$ python3 -q
>>> import numpy as np
>>> from numpy import linalg as LA
>>> np.set_printoptions(precision=1, suppress=True, linewidth=200, floatmode="fixed")
>>> F = np.load("x.npy")
>>> F.round(1) + 0
array([[  4.7,  -1.1,  16.6,  10.1],
       [ 16.0,  -1.2,   2.0, -11.7],
       [-13.4,   1.6, -14.7,  -1.1],
       [ -2.5,  -0.5,  14.1,  14.0],
       [ 14.7,  -0.9,  -1.3, -13.4],
       [  2.6,  -1.0,  16.2,  11.5],
       [  8.7,  -0.1,  -9.5, -15.3],
       [ -9.5,   0.2,   8.7,  15.3],
       [-16.5,   1.3,  -3.8,  10.6],
       [  2.3,  -1.0,  16.1,  11.6],
       [ 13.9,  -1.7,  14.3,   0.4],
       [  8.2,  -1.4,  16.7,   7.3],
       [ 13.1,  -1.6,  14.9,   1.6],
       [  0.0,  -0.8,  15.3,  12.9],
       [ 16.7,  -1.6,   8.8,  -6.5],
       [-16.4,   1.3,  -3.4,  10.9],
       [ 16.6,  -1.3,   4.3, -10.3],
       [-16.6,   1.6,  -8.9,   6.4]])
>>> idx = F[:, 0] > np.median(F[:, 0])
>>> u = F[idx].mean(axis=0) - F[~idx].mean(axis=0)
>>> u
array([ 20.3,  -1.5,   3.0, -14.5])
>>> ((F - F.mean(axis=0)) @ u > 0).astype(int)
array([0, 1, 0, 0, 1, 0, 1, 0, 0, 0, 1, 1, 1, 0, 1, 0, 1, 0])
>>> idx.astype(int)
array([1, 1, 0, 0, 1, 0, 1, 0, 0, 0, 1, 1, 1, 0, 1, 0, 1, 0])
>>> q, _ = LA.qr(np.array([[1.8, -0.5],
...     [-0.1, -0.1],
...     [0.9, -0.1],
...     [0.5, 0.5],
...     [0.3, 1.1],
...     [0.6, 1.8],
...     [0.1, -0.3],
...     [-0.8, -1.8]]))
>>> M = q @ q.T
>>> M.round(1) + 0
array([[ 0.8,  0.0,  0.4,  0.1, -0.1, -0.1,  0.1,  0.0],
       [ 0.0,  0.0,  0.0,  0.0,  0.0,  0.0,  0.0,  0.0],
       [ 0.4,  0.0,  0.2,  0.1,  0.0,  0.0,  0.0,  0.0],
       [ 0.1,  0.0,  0.1,  0.1,  0.1,  0.1,  0.0, -0.1],
       [-0.1,  0.0,  0.0,  0.1,  0.1,  0.2,  0.0, -0.2],
       [-0.1,  0.0,  0.0,  0.1,  0.2,  0.4, -0.1, -0.4],
       [ 0.1,  0.0,  0.0,  0.0,  0.0, -0.1,  0.0,  0.1],
       [ 0.0,  0.0,  0.0, -0.1, -0.2, -0.4,  0.1,  0.4]])
>>> def softmax(z):
...     e = np.exp(z - z.max(axis=-1, keepdims=True))
...     return e / e.sum(axis=-1, keepdims=True)
... 
>>> softmax(M[7] + 3)
array([0.1, 0.1, 0.1, 0.1, 0.1, 0.1, 0.1, 0.2])
>>> softmax(M).sum(axis=1)
array([1.0, 1.0, 1.0, 1.0, 1.0, 1.0, 1.0, 1.0])
>>> np.round(softmax(10 * M[7]), 1) + 0
array([0.0, 0.0, 0.0, 0.0, 0.0, 0.0, 0.0, 0.9])
>>> scores = M @ M.T / np.sqrt(8)
>>> np.round(softmax(scores)[7] @ M, 1) + 0
array([0.2, 0.0, 0.1, 0.0, 0.0, 0.0, 0.0, 0.0])
>>> softmax(scores).round(6).argmax(axis=1)
array([0, 7, 0, 5, 5, 5, 0, 7])
>>> softmax(scores)
array([[0.2, 0.1, 0.1, 0.1, 0.1, 0.1, 0.1, 0.1],
       [0.1, 0.1, 0.1, 0.1, 0.1, 0.1, 0.1, 0.1],
       [0.1, 0.1, 0.1, 0.1, 0.1, 0.1, 0.1, 0.1],
       [0.1, 0.1, 0.1, 0.1, 0.1, 0.1, 0.1, 0.1],
       [0.1, 0.1, 0.1, 0.1, 0.1, 0.1, 0.1, 0.1],
       [0.1, 0.1, 0.1, 0.1, 0.1, 0.1, 0.1, 0.1],
       [0.1, 0.1, 0.1, 0.1, 0.1, 0.1, 0.1, 0.1],
       [0.1, 0.1, 0.1, 0.1, 0.1, 0.1, 0.1, 0.1]])
